>>> import numpy as np
>>> from numpy import linalg as LA
>>> np.set_printoptions(suppress=True, linewidth=100)
>>> tidy = lambda a: np.round(a, 1) + 0
>>> M = np.load("block0.npy")
>>> M
array([[  0.1,   3.3,  -4.2],
       [ -0.1,  -1. ,   1.3],
       [  0.1,  -1.8,   2.4],
       [ -0.2,  -3.3,   4. ],
       [  0.1,  -7.7,   9.7],
       [  0.1,  -2.7,   3.2],
       [  0.2,   5.3,  -6.9],
       [ -0.2,  -3.1,   3.5],
       [  0. ,   4.5,  -5.6],
       [ -0.1,   2. ,  -2.4],
       [ -0.1,  -3.6,   4.5],
       [  0. ,   2.4,  -2.9],
       [ -0.1,   2.6,  -3. ],
       [  0.1,   2.3,  -2.9],
       [  0.3,  -5.4,   6.6],
       [ -0.2,   3.7,  -4.6],
       [  0. ,   0.3,  -0.7],
       [  0.1,   8.6, -10.5],
       [  0. ,  -4.7,   5.8],
       [  0. ,  -6.3,   7.6],
       [  0. ,   1.6,  -1.9],
       [ -0.1,   2. ,  -2.3],
       [ -0.1,   0.1,  -0.2],
       [  0.1,   2.2,  -2.8],
       [  0.1,  -2.1,   2.7]])
>>> D = LA.norm(M[:, None] - M[None], axis=-1)
>>> tidy(D[:5, :5])
array([[ 0. ,  7. ,  8.3, 10.5, 17.7],
       [ 7. ,  0. ,  1.4,  3.5, 10.7],
       [ 8.3,  1.4,  0. ,  2.2,  9.4],
       [10.5,  3.5,  2.2,  0. ,  7.2],
       [17.7, 10.7,  9.4,  7.2,  0. ]])
>>> print(np.flatnonzero(D[1] < D.mean() / 2))
[ 1  2  5  7 16 22 24]
>>> D.mean(axis=1).argmax()
np.int64(17)
>>> print(tidy(LA.norm(M, axis=1)))
[ 5.3  1.6  3.   5.2 12.4  4.2  8.7  4.7  7.2  3.1  5.8  3.8  4.   3.7  8.5  5.9  0.8 13.6  7.5
  9.9  2.5  3.   0.2  3.6  3.4]
>>> np.unravel_index(D.round(6).argmax(), D.shape)
(np.int64(4), np.int64(17))
>>> Xs = M - M.mean(axis=0)
>>> vecs = LA.svd(Xs)[2][:1]
>>> M2 = Xs - Xs @ vecs.T @ vecs
>>> tidy((Xs @ vecs.T).std(axis=0))
array([6.2])
>>> tidy(np.diag(vecs.T @ vecs))
array([0. , 0.4, 0.6])
>>> def softmax(z):
...     e = np.exp(z - z.max(axis=-1, keepdims=True))
...     return e / e.sum(axis=-1, keepdims=True)
... 
>>> tidy(softmax(10 * M[6]))
array([0., 1., 0.])
>>> att = M @ M.T / np.sqrt(3)
>>> tidy(softmax(att)[6] @ M)
array([  0.1,   8.6, -10.5])
>>> C = M[[16, 10]].astype(float)
>>> for _ in range(4):
...     lab = LA.norm(M[:, None] - C, axis=-1).argmin(axis=1)
...     C = np.array([M[lab == j].mean(axis=0) for j in range(2)])
... 
>>> lab
array([0, 1, 1, 1, 1, 1, 0, 1, 0, 0, 1, 0, 0, 0, 1, 0, 0, 0, 1, 1, 0, 0, 0, 0, 1])
>>> np.abs(C[1] - C[0]).argmax()
np.int64(2)
>>> tidy(C[1] - C[0])
array([ 0. , -6.7,  8.3])
>>> F = np.array([[1, -1, -2, 3, -3, -6],
...     [0, -2, 0, 0, -6, 0],
...     [-2, -2, -2, -6, -6, -6],
...     [3, -3, -6, -3, 3, 6],
...     [0, -6, 0, 0, 6, 0],
...     [-6, -6, -6, 6, 6, 6]])
>>> q, vecs = LA.qr(F[:, :2])[0], LA.qr(F[:, 2:])[0]
>>> s = LA.svd(q.T @ vecs, compute_uv=False)
>>> tidy(LA.norm(q @ q.T - vecs @ vecs.T, 2))
np.float64(1.0)
>>> print(tidy(s))
[0.8 0.4]
>>> (s > 0.9).sum()
np.int64(0)
>>> tidy(np.degrees(np.arccos(s.clip(0, 1))))
array([39.2, 63.4])
>>> M2 = F / np.sqrt((F ** 2).mean(axis=1, keepdims=True))
>>> LA.matrix_rank(F - F.mean(axis=1, keepdims=True))
np.int64(5)
>>> mat = np.loadtxt("test8.csv", delimiter=",")
>>> mat
array([[ 1.1, -1.4,  2. ,  1.6],
       [ 1.2, -2.2,  1.7,  1. ],
       [-1. ,  0.9, -1.4,  0.7],
       [-0.9, -1. ,  1.3,  0.4],
       [-1.7,  1.7, -2. , -2.3],
       [ 0.6, -0.1,  0.2,  1. ],
       [ 0.6, -0.7,  1. ,  0.2],
       [-1.6, -0.8,  0.8, -0.5],
       [ 1.6, -1.3,  1.4, -0.8],
       [ 0. , -0.7,  1.2, -0.5],
       [ 0.2,  0.7, -1. , -0.3],
       [ 0.2, -0.5,  0.4, -0.4],
       [ 0.7,  0.1, -0.1, -1.2],
       [ 0.2, -0.7,  0.7, -0.1],
       [ 1.1, -0.1,  0.3,  0.2],
       [ 0.8, -1.9,  1.6,  0.4],
       [ 0.3,  1.2, -0.7,  0.5],
       [-0.4,  2. , -1.7,  0.4],
       [ 0.6,  0.6, -0.9,  1.1],
       [ 2.1,  0.9, -1. ,  0.2],
       [-0.3,  1.4, -1.6, -1.9],
       [ 0.1, -2.2,  2.2,  1.2],
       [ 0.2,  0.5, -0.2,  0.6],
       [-0.1,  1.3, -1.2,  3.2],
       [-1.5,  2.1, -2.2,  0.7],
       [ 0.4, -0.1,  0. , -0.8],
       [-1.1, -0.2,  0.2,  0.3],
       [ 1.1,  0.2,  0.2, -0.5],
       [-0.3, -0.1, -0.2,  0.8]])
>>> Xs = mat - mat.mean(axis=0)
>>> vecs = LA.svd(Xs)[2][:3]
>>> M2 = Xs - Xs @ vecs.T @ vecs
>>> tidy(np.cov(Xs @ vecs.T, rowvar=False))
array([[3.1, 0. , 0. ],
       [0. , 1.1, 0. ],
       [0. , 0. , 0.7]])
>>> tidy(np.diag(vecs.T @ vecs))
array([1. , 0.5, 0.5, 1. ])
>>> tidy(np.diff(mat, axis=0))
array([[ 0.1, -0.8, -0.3, -0.6],
       [-2.2,  3.1, -3.1, -0.3],
       [ 0.1, -1.9,  2.7, -0.3],
       [-0.8,  2.7, -3.3, -2.7],
       [ 2.3, -1.8,  2.2,  3.3],
       [ 0. , -0.6,  0.8, -0.8],
       [-2.2, -0.1, -0.2, -0.7],
       [ 3.2, -0.5,  0.6, -0.3],
       [-1.6,  0.6, -0.2,  0.3],
       [ 0.2,  1.4, -2.2,  0.2],
       [ 0. , -1.2,  1.4, -0.1],
       [ 0.5,  0.6, -0.5, -0.8],
       [-0.5, -0.8,  0.8,  1.1],
       [ 0.9,  0.6, -0.4,  0.3],
       [-0.3, -1.8,  1.3,  0.2],
       [-0.5,  3.1, -2.3,  0.1],
       [-0.7,  0.8, -1. , -0.1],
       [ 1. , -1.4,  0.8,  0.7],
       [ 1.5,  0.3, -0.1, -0.9],
       [-2.4,  0.5, -0.6, -2.1],
       [ 0.4, -3.6,  3.8,  3.1],
       [ 0.1,  2.7, -2.4, -0.6],
       [-0.3,  0.8, -1. ,  2.6],
       [-1.4,  0.8, -1. , -2.5],
       [ 1.9, -2.2,  2.2, -1.5],
       [-1.5, -0.1,  0.2,  1.1],
       [ 2.2,  0.4,  0. , -0.8],
       [-1.4, -0.3, -0.4,  1.3]])
>>> tidy(mat - mat[0])
array([[ 0. ,  0. ,  0. ,  0. ],
       [ 0.1, -0.8, -0.3, -0.6],
       [-2.1,  2.3, -3.4, -0.9],
       [-2. ,  0.4, -0.7, -1.2],
       [-2.8,  3.1, -4. , -3.9],
       [-0.5,  1.3, -1.8, -0.6],
       [-0.5,  0.7, -1. , -1.4],
       [-2.7,  0.6, -1.2, -2.1],
       [ 0.5,  0.1, -0.6, -2.4],
       [-1.1,  0.7, -0.8, -2.1],
       [-0.9,  2.1, -3. , -1.9],
       [-0.9,  0.9, -1.6, -2. ],
       [-0.4,  1.5, -2.1, -2.8],
       [-0.9,  0.7, -1.3, -1.7],
       [ 0. ,  1.3, -1.7, -1.4],
       [-0.3, -0.5, -0.4, -1.2],
       [-0.8,  2.6, -2.7, -1.1],
       [-1.5,  3.4, -3.7, -1.2],
       [-0.5,  2. , -2.9, -0.5],
       [ 1. ,  2.3, -3. , -1.4],
       [-1.4,  2.8, -3.6, -3.5],
       [-1. , -0.8,  0.2, -0.4],
       [-0.9,  1.9, -2.2, -1. ],
       [-1.2,  2.7, -3.2,  1.6],
       [-2.6,  3.5, -4.2, -0.9],
       [-0.7,  1.3, -2. , -2.4],
       [-2.2,  1.2, -1.8, -1.3],
       [ 0. ,  1.6, -1.8, -2.1],
       [-1.4,  1.3, -2.2, -0.8]])
>>> mat.shape
(29, 4)
>>> LA.matrix_rank(mat)
np.int64(4)
>>> np.abs(mat).max()
np.float64(3.2)
>>> np.count_nonzero(mat)
np.int64(114)
>>> tidy(LA.norm(mat))
np.float64(11.9)
>>> tidy(mat.mean(axis=0))
array([0.1, 0. , 0. , 0.2])
>>> tidy(LA.svd(mat, compute_uv=False))
array([9.4, 5.7, 4.5, 1.1])
>>> D = LA.norm(mat[:, None] - mat[None], axis=-1)
>>> tidy(D[19])
array([4.2, 4.3, 3.2, 4.2, 4.7, 2.3, 3. , 4.5, 3.4, 3.5, 2. , 2.8, 2.3, 3. , 1.9, 4. , 1.9, 2.8,
       1.8, 0. , 3.3, 5. , 2.1, 3.7, 4. , 2.4, 3.6, 1.8, 2.8])
>>> print(np.flatnonzero(D[19] < D.mean() / 2))
[19]
>>> np.unravel_index(D.round(6).argmax(), D.shape)
(np.int64(0), np.int64(4))
>>> (D + 1e9 * np.eye(29)).round(6).argmin(axis=1)
array([ 1, 15, 17,  7, 20, 22, 13,  3, 15, 13, 16, 13, 25, 11, 27,  1, 22, 24, 16, 18,  4,  1, 28,
       18, 17, 12, 28, 14, 22])
>>> D[19].round(6).argsort(kind="stable")[:4]
array([19, 18, 27, 16])
>>> G = np.cov(mat, rowvar=False)
>>> tidy(G)
array([[ 0.9, -0.4,  0.5,  0.1],
       [-0.4,  1.4, -1.4, -0.2],
       [ 0.5, -1.4,  1.5,  0.2],
       [ 0.1, -0.2,  0.2,  1.1]])
>>> tidy(np.polyfit(mat[:, 1], mat[:, 2], 1))
array([-1.,  0.])
>>> tidy(LA.eigvalsh(G)[::-1])
array([3.1, 1.1, 0.7, 0. ])
>>> print(np.median(mat, axis=0))
[ 0.2 -0.1  0.2  0.3]
>>> E = np.array([[-5, 9, 3, 6],
...     [-5, 9, 7, 4],
...     [-7, -3, 1, 8],
...     [1, 3, -6, 6],
...     [3, -2, 1, 9]])
>>> E
array([[-5,  9,  3,  6],
       [-5,  9,  7,  4],
       [-7, -3,  1,  8],
       [ 1,  3, -6,  6],
       [ 3, -2,  1,  9]])
>>> M2 = np.c_[E[:, :2] @ np.array([[1, 2], [0, -1]]), np.array([-2, -9, 8, 5, 5])]
>>> M2
array([[ -5, -19,  -2],
       [ -5, -19,  -9],
       [ -7, -11,   8],
       [  1,  -1,   5],
       [  3,   8,   5]])
>>> LA.matrix_rank(np.c_[E, M2])
np.int64(5)
>>> tidy(LA.norm(M2 - E @ LA.lstsq(E, M2)[0], axis=0))
array([0. , 0. , 2.1])
>>> tidy(LA.norm(LA.qr(E)[0].T @ M2, axis=0) ** 2 / ((M2 ** 2).sum(axis=0) + 1e-12))
array([1., 1., 1.])
>>> q, vecs = LA.qr(E[:, :2])[0], LA.qr(E[:, 2:])[0]
>>> s = LA.svd(q.T @ vecs, compute_uv=False)
>>> tidy(np.degrees(np.arccos(s.clip(0, 1))))
array([43.4, 85.9])
>>> print(tidy(LA.norm(q @ q.T - vecs @ vecs.T, 2)))
1.0
>>> tidy(LA.svd(E, compute_uv=False))
array([18.8, 12.6,  8.6,  6.1])
>>> np.diff(E, axis=0)
array([[  0,   0,   4,  -2],
       [ -2, -12,  -6,   4],
       [  8,   6,  -7,  -2],
       [  2,  -5,   7,   3]])
>>> print(E.mean(axis=0))
[-2.6  3.2  1.2  6.6]
>>> np.zeros(5, 4)
Traceback (most recent call last):
  File "<python-input-76>", line 1, in <module>
    np.zeros(5, 4)
    ~~~~~~~~^^^^^^
TypeError: Cannot interpret '4' as a data type
>>> np.abs(E).max()
np.int64(9)
>>> E.shape
(5, 4)
>>> np.unravel_index(np.abs(E).argmax(), E.shape)
(np.int64(0), np.int64(1))
>>> tidy(LA.norm(E))
np.float64(24.9)
